$ python -q
>>> import numpy as np
>>> np.set_printoptions(precision=2, suppress=True, linewidth=160)
>>> J = np.array([[0, 0, 0, 0, 2],
...     [0, 0, 0, 0, 0],
...     [0, 0, 0, 0, 0],
...     [0, 0, 0, -3, 0],
...     [0, -1, 0, 0, 0]])
>>> np.sort(np.linalg.eigvals(J).real)
array([-3.,  0.,  0.,  0.,  0.])
>>> P = np.triu(np.array([[0, 1, 1, 3, 3],
...     [2, 1, 3, 0, 2],
...     [3, 0, 0, 2, 1],
...     [1, 2, 1, 1, 1],
...     [3, 2, 1, 2, 0]]), 1) + np.eye(5)
>>> out = P @ J @ np.linalg.inv(P)
>>> np.linalg.matrix_rank(out)
np.int64(3)
>>> np.trace(out), np.trace(J)
(np.float64(-3.0), np.int64(-3))
>>> rk = np.linalg.matrix_rank(J)
>>> rk
np.int64(3)
>>> ns = np.linalg.svd(J)[2][rk:].T
>>> ns.shape
(5, 2)
>>> [int(np.linalg.matrix_rank(np.delete(J, i, axis=0))) for i in range(5)]
[2, 3, 3, 2, 2]
>>> round(np.linalg.norm(J, 2) / np.linalg.norm(J), 2)
np.float64(0.8)
>>> np.linalg.matrix_rank(J, rtol=0.1)
np.int64(3)
>>> [round(float(x), 2) for x in np.linalg.svd(J, compute_uv=False)[:3]]
[3.0, 2.0, 1.0]
>>> rng = np.random.default_rng(9701)
>>> z = rng.permutation(5)
>>> z
array([4, 3, 0, 1, 2])
>>> out = J[z][:, z]
>>> np.round(np.linalg.det(out), 2), round(np.linalg.det(J[z]), 2)
(np.float64(0.0), np.float64(0.0))
>>> out
array([[ 0,  0,  0, -1,  0],
       [ 0, -3,  0,  0,  0],
       [ 2,  0,  0,  0,  0],
       [ 0,  0,  0,  0,  0],
       [ 0,  0,  0,  0,  0]])
>>> np.trace(out)
np.int64(-3)
>>> W0 = np.array([[181, 72, -21], [72, 53, 17], [-21, 17, 183]])
>>> W0
array([[181,  72, -21],
       [ 72,  53,  17],
       [-21,  17, 183]])
>>> out = np.linalg.inv(W0)
>>> round(np.linalg.cond(W0), 2)
np.float64(12.71)
>>> np.linalg.det(W0) * out
array([[  9410., -13533.,   2337.],
       [-13533.,  32682.,  -4589.],
       [  2337.,  -4589.,   4409.]])
>>> round(np.linalg.det(W0) * np.linalg.det(out), 2)
np.float64(1.0)
>>> L = np.linalg.cholesky(W0)
>>> L @ L.T
array([[181.,  72., -21.],
       [ 72.,  53.,  17.],
       [-21.,  17., 183.]])
>>> L
array([[13.45,  0.  ,  0.  ],
       [ 5.35,  4.94,  0.  ],
       [-1.56,  5.14, 12.42]])
>>> np.linalg.eigvalsh(W0).min() > 0
np.True_
>>> round(float(np.prod(np.diag(L)) ** 2), 2), np.round(np.linalg.det(W0), 2)
(679757.0, np.float64(679757.0))
>>> np.diag(L) ** 2
array([181.  ,  24.36, 154.17])
>>> z = rng.permutation(3)
>>> z
array([2, 0, 1])
>>> out = W0[z][:, z]
>>> np.sort(np.abs(np.linalg.eigvals(out)))
array([ 17.15, 181.88, 217.97])
>>> out = np.array([[3, 5, 5, 1], [4, 5, 3, 0], [2, 0, 1, 0], [2, 0, 0, 4]])
>>> K = np.triu(out, 1)
>>> K
array([[0, 5, 5, 1],
       [0, 0, 3, 0],
       [0, 0, 0, 0],
       [0, 0, 0, 0]])
>>> np.poly(K)
array([1., 0., 0., 0., 0.])
>>> np.einsum("ii->", K)
np.int64(0)
>>> round(np.linalg.det(K[::-1]), 2)
np.float64(0.0)
>>> round(np.linalg.det(K.T), 2)
np.float64(0.0)
>>> np.round(np.linalg.eigvals(K).sum().real, 2)
np.float64(0.0)
>>> np.einsum("ij,ji->", K, K)
np.int64(0)
>>> np.linalg.eigvals(K)
array([0., 0., 0., 0.])
>>> np.unique(K.round(6), axis=0).shape
(3, 4)
>>> round(float(np.trace(np.linalg.pinv(K) @ K)), 2)
2.0
>>> np.abs(np.diag(np.linalg.qr(K)[1])) > 1e-9
array([False, False, False, False])
>>> rk = np.linalg.matrix_rank(K)
>>> rk
np.int64(2)
>>> ns = np.linalg.svd(K)[2][rk:].T
>>> [int(np.linalg.matrix_rank(np.delete(K, i, axis=0))) for i in range(4)]
[1, 1, 2, 2]
>>> np.allclose(K @ ns, 0)
True
>>> [int(np.linalg.matrix_rank(K[:, :j + 1])) for j in range(4)]
[0, 1, 2, 2]
>>> np.linalg.matrix_rank(K.T @ K), np.linalg.matrix_rank(K @ K.T)
(np.int64(2), np.int64(2))
>>> [int(np.linalg.matrix_rank(K[:i])) for i in range(1, len(K) + 1)]
[1, 2, 2, 2]
>>> np.round(ns @ ns.T, 2) + 0
array([[ 1.  ,  0.  ,  0.  ,  0.  ],
       [ 0.  ,  0.04,  0.  , -0.19],
       [ 0.  ,  0.  ,  0.  ,  0.  ],
       [ 0.  , -0.19,  0.  ,  0.96]])
>>> X = np.load("test18.npy")
>>> X
array([[10,  5,  5],
       [ 2,  1,  1],
       [ 8,  4,  4],
       [ 2,  1,  1],
       [ 0,  0,  0]])
>>> out = np.array([[-3, -4, -1], [-1, -1, -1]])
>>> Z = np.kron(out, X)
>>> np.round(np.linalg.norm(Z, 2), 2), round(np.linalg.norm(out, 2) * np.linalg.norm(X, 2), 2)
(np.float64(85.76), np.float64(85.76))
>>> vec = np.array([-2, 1, 1])
>>> h1 = np.maximum(X @ vec, 0)
>>> X.T @ h1
array([0, 0, 0])
>>> np.tanh(X @ vec)
array([-1.  , -0.96, -1.  , -0.96,  0.  ])
>>> np.maximum(X @ (3 * vec), 0)
array([0, 0, 0, 0, 0])
>>> z = rng.integers(0, 3, 5)
>>> data = np.triu((z[:, None] == z) & (rng.random((5, 5)) < 0.8), 1).astype(int)
>>> data += data.T
>>> data
array([[0, 1, 1, 0, 1],
       [1, 0, 1, 0, 0],
       [1, 1, 0, 0, 1],
       [0, 0, 0, 0, 0],
       [1, 0, 1, 0, 0]])
>>> rk = np.linalg.matrix_rank(data)
>>> rk
np.int64(3)
>>> ns = np.linalg.svd(data)[2][rk:].T
>>> np.allclose(data @ ns, 0)
True
>>> [int(np.linalg.matrix_rank(data[:, :j + 1])) for j in range(5)]
[1, 2, 3, 3, 3]
>>> left, sv, VT = np.linalg.svd(data)
>>> vecs = VT[:(sv > 1e-8).sum()]
>>> vec = data[0] + 2 * data[2] + rng.integers(2) * np.eye(5)[1]
>>> vec
array([2., 3., 1., 0., 3.])
>>> round(np.linalg.norm(vec - vecs.T @ vecs @ vec), 2)
np.float64(0.0)
>>> np.linalg.matrix_rank(np.vstack([data, vec]))
np.int64(3)
>>> np.flatnonzero(np.linalg.matrix_power((data != 0) + (data.T != 0) + np.eye(5), 5)[1])
array([0, 1, 2, 4])
>>> np.round(np.sort(np.linalg.eigvals(data).real), 2) + 0
array([-1.56, -1.  ,  0.  ,  0.  ,  2.56])
